In [1]: import numpy as np

In [2]: import numpy.linalg as la

In [3]: np.set_printoptions(suppress=True, linewidth=140)

In [4]: X = np.loadtxt("m.csv", delimiter=",")

In [5]: X
Out[5]: 
array([[0., 1., 0., 0.],
       [1., 0., 0., 0.],
       [0., 0., 1., 0.],
       [0., 0., 0., 1.]])

In [6]: np.round(la.matrix_power(X, 100), 3)
Out[6]: 
array([[1., 0., 0., 0.],
       [0., 1., 0., 0.],
       [0., 0., 1., 0.],
       [0., 0., 0., 1.]])

In [7]: X.sum(axis=1)
Out[7]: array([1., 1., 1., 1.])

In [8]: print(np.round(la.matrix_power(X, 2), 3))
[[1. 0. 0. 0.]
 [0. 1. 0. 0.]
 [0. 0. 1. 0.]
 [0. 0. 0. 1.]]

In [9]: pr = np.eye(4)[0]

In [10]: for _ in range(6):
    ...:     pr = pr @ X
    ...:     print(pr.round(3))
    ...: 
[0. 1. 0. 0.]
[1. 0. 0. 0.]
[0. 1. 0. 0.]
[1. 0. 0. 0.]
[0. 1. 0. 0.]
[1. 0. 0. 0.]

In [11]: ev, evecs = la.eig(X)

In [12]: ev
Out[12]: array([ 1., -1.,  1.,  1.])

In [13]: np.round(np.sort(la.eigvals(la.inv(X))), 3)
Out[13]: array([-1.,  1.,  1.,  1.])

In [14]: np.prod(ev)
Out[14]: np.float64(-1.0)

In [15]: print(np.round(np.sort(la.eigvals(X.T)), 3))
[-1.  1.  1.  1.]

In [16]: Q, r_ = la.qr(X)

In [17]: print(Q)
[[ 0. -1.  0.  0.]
 [-1.  0.  0.  0.]
 [-0. -0.  1.  0.]
 [-0. -0. -0.  1.]]

In [18]: np.abs(np.diag(r_))
Out[18]: array([1., 1., 1., 1.])

In [19]: Q @ r_
Out[19]: 
array([[0., 1., 0., 0.],
       [1., 0., 0., 0.],
       [0., 0., 1., 0.],
       [0., 0., 0., 1.]])

In [20]: np.trace(Q @ Q.T)
Out[20]: np.float64(4.0)

In [21]: Q.shape, r_.shape
Out[21]: ((4, 4), (4, 4))

In [22]: print((X != 0).astype(int))
[[0 1 0 0]
 [1 0 0 0]
 [0 0 1 0]
 [0 0 0 1]]

In [23]: np.flatnonzero(la.matrix_power((X != 0) + (X.T != 0) + np.eye(4), 4)[3])
Out[23]: array([3])

In [24]: np.round(np.sort(la.eigvals(X).real), 3)
Out[24]: array([-1.,  1.,  1.,  1.])

In [25]: (la.matrix_power((X != 0) + (X.T != 0) + np.eye(4), 4) > 0).astype(int)
Out[25]: 
array([[1, 1, 0, 0],
       [1, 1, 0, 0],
       [0, 0, 1, 0],
       [0, 0, 0, 1]])

In [26]: np.round(la.det(X), 3)
Out[26]: np.float64(-1.0)

In [27]: ev, evecs = la.eigh(X)

In [28]: np.unique(ev.round(6) + 0, return_counts=True)[1]
Out[28]: array([1, 3])

In [29]: np.round(la.eigvalsh(X @ X), 3)
Out[29]: array([1., 1., 1., 1.])

In [30]: np.round(evecs @ np.diag(ev) @ evecs.T, 3) + 0
Out[30]: 
array([[0., 1., 0., 0.],
       [1., 0., 0., 0.],
       [0., 0., 1., 0.],
       [0., 0., 0., 1.]])

In [31]: ev
Out[31]: array([-1.,  1.,  1.,  1.])

In [32]: M = np.load("x.npy")

In [33]: M
Out[33]: 
array([[  1,  -3,   2],
       [ -3,  -3,  -3],
       [ -1,  -3,   0],
       [ -3,  -1,  -3],
       [-14, -18, -13]])

In [34]: # row 4 is much longer than the rest

In [35]: rng = np.random.default_rng(6)

In [36]: Y = M + rng.integers(-2, 3, (5, 2)) @ rng.integers(-2, 3, (2, 3))

In [37]: Y
Out[37]: 
array([[  1,  -3,   2],
       [ -4,  -4,  -2],
       [ -6,  -2,   1],
       [ -6,  -1,  -2],
       [-12, -16, -15]])

In [38]: print(np.round(la.svd(Y - M, compute_uv=False), 3) + 0)
[6.608 2.887 0.   ]

In [39]: np.abs(Y - M).sum(axis=1)
Out[39]: array([0, 3, 7, 4, 6])

In [40]: hat = M @ la.solve(M.T @ M, M.T)

In [41]: np.round((np.eye(5) - hat) @ M, 3) + 0
Out[41]: 
array([[0., 0., 0.],
       [0., 0., 0.],
       [0., 0., 0.],
       [0., 0., 0.],
       [0., 0., 0.]])

In [42]: np.allclose(hat @ hat, hat)
Out[42]: True

In [43]: cov = M.T @ M

In [44]: cov
Out[44]: 
array([[216, 264, 202],
       [264, 352, 240],
       [202, 240, 191]])

In [45]: la.matrix_rank(cov)
Out[45]: np.int64(3)

In [46]: (M @ M.T).shape
Out[46]: (5, 5)

In [47]: print(np.round(la.svd(M, compute_uv=False) ** 2, 3))
[736.717  22.098   0.185]

In [48]: print(np.round(la.eigvalsh(cov)[::-1], 3))
[736.717  22.098   0.185]

In [49]: print(np.diag(cov))
[216 352 191]

In [50]: round(float(la.norm(cov, 2) / la.norm(cov)), 3)
Out[50]: 1.0

In [51]: [round(float(x), 3) for x in la.svd(cov, compute_uv=False)[:3]]
Out[51]: [736.717, 22.098, 0.185]

In [52]: arr = 3 * np.eye(5) + np.eye(5, k=1)

In [53]: arr
Out[53]: 
array([[3., 1., 0., 0., 0.],
       [0., 3., 1., 0., 0.],
       [0., 0., 3., 1., 0.],
       [0., 0., 0., 3., 1.],
       [0., 0., 0., 0., 3.]])

In [54]: # triangular: eigenvalues sit on the diagonal

In [55]: x0 = np.array([-4, -2, -2, 3, -1])

In [56]: target = arr @ x0

In [57]: b, lr = np.zeros(5), 1 / la.norm(arr, 2) ** 2

In [58]: for i in range(50):
    ...:     b -= lr * arr.T @ (arr @ b - target)
    ...:     if i % 10 == 0: print(i, round(la.norm(arr @ b - target), 3))
    ...: 
0 5.875
10 0.115
20 0.003
30 0.0
40 0.0

In [59]: print(round(la.cond(arr), 3))
1.794

In [60]: t3 = np.stack([arr, -3 * arr, arr[::-1]])

In [61]: print((t3 @ arr.T).shape)
(3, 5, 5)

In [62]: la.matrix_rank(t3)
Out[62]: array([5, 5, 5])

In [63]: t3.shape
Out[63]: (3, 5, 5)

In [64]: ev, evecs = la.eig(arr)

In [65]: np.prod(ev)
Out[65]: np.float64(243.0)

In [66]: np.round(np.sort(la.eigvals(arr @ arr)), 3)
Out[66]: array([9., 9., 9., 9., 9.])

In [67]: print([int(la.matrix_rank(la.matrix_power(arr, p))) for p in range(1, 6)])
[5, 5, 5, 5, 5]

In [68]: arr @ arr
Out[68]: 
array([[9., 6., 1., 0., 0.],
       [0., 9., 6., 1., 0.],
       [0., 0., 9., 6., 1.],
       [0., 0., 0., 9., 6.],
       [0., 0., 0., 0., 9.]])

In [69]: la.matrix_rank(arr - arr[0, 0] * np.eye(5))
Out[69]: np.int64(4)

In [70]: A = np.load("layer7.npy")

In [71]: A
Out[71]: 
array([[4., 6., 7., 7.],
       [9., 3., 1., 5.],
       [0., 0., 3., 9.],
       [0., 0., 9., 4.]])

In [72]: u = np.array([4, -8, 0, 4])

In [73]: Y = A + np.outer(u, np.eye(4)[3])

In [74]: print(la.matrix_rank(Y - A))
1

In [75]: Y
Out[75]: 
array([[ 4.,  6.,  7., 11.],
       [ 9.,  3.,  1., -3.],
       [ 0.,  0.,  3.,  9.],
       [ 0.,  0.,  9.,  8.]])

In [76]: round(float(la.det(Y) / la.det(A)), 3), np.round(1 + la.solve(A, u)[3], 3)
Out[76]: (0.826, np.float64(0.826))

In [77]: print(la.matrix_rank(la.inv(Y) - la.inv(A), tol=1e-8))
1

In [78]: hat = np.triu(np.array([[1, 1, 0, 4], [2, 2, 2, 0], [2, 1, 0, 2], [5, 3, 5, 3]]), 1) + np.eye(4)

In [79]: Y = hat @ A @ la.inv(hat)

In [80]: round(la.det(Y), 3)
Out[80]: np.float64(2898.0)

In [81]: np.round(np.poly(Y), 3)
Out[81]: array([   1.,  -14.,  -62.,  777., 2898.])

In [82]: np.trace(Y), np.trace(A)
Out[82]: (np.float64(14.0), np.float64(14.0))

In [83]: Y
Out[83]: 
array([[  13.,   -4.,   52., -128.],
       [   9.,   -6.,   19.,  -51.],
       [   0.,    0.,   21.,  -25.],
       [   0.,    0.,    9.,  -14.]])

In [84]: hat @ A - A @ hat
Out[84]: 
array([[  9.,  -1.,  25.,  -9.],
       [  0.,  -9.,   0., -20.],
       [  0.,   0.,  18.,   2.],
       [  0.,   0.,   0., -18.]])
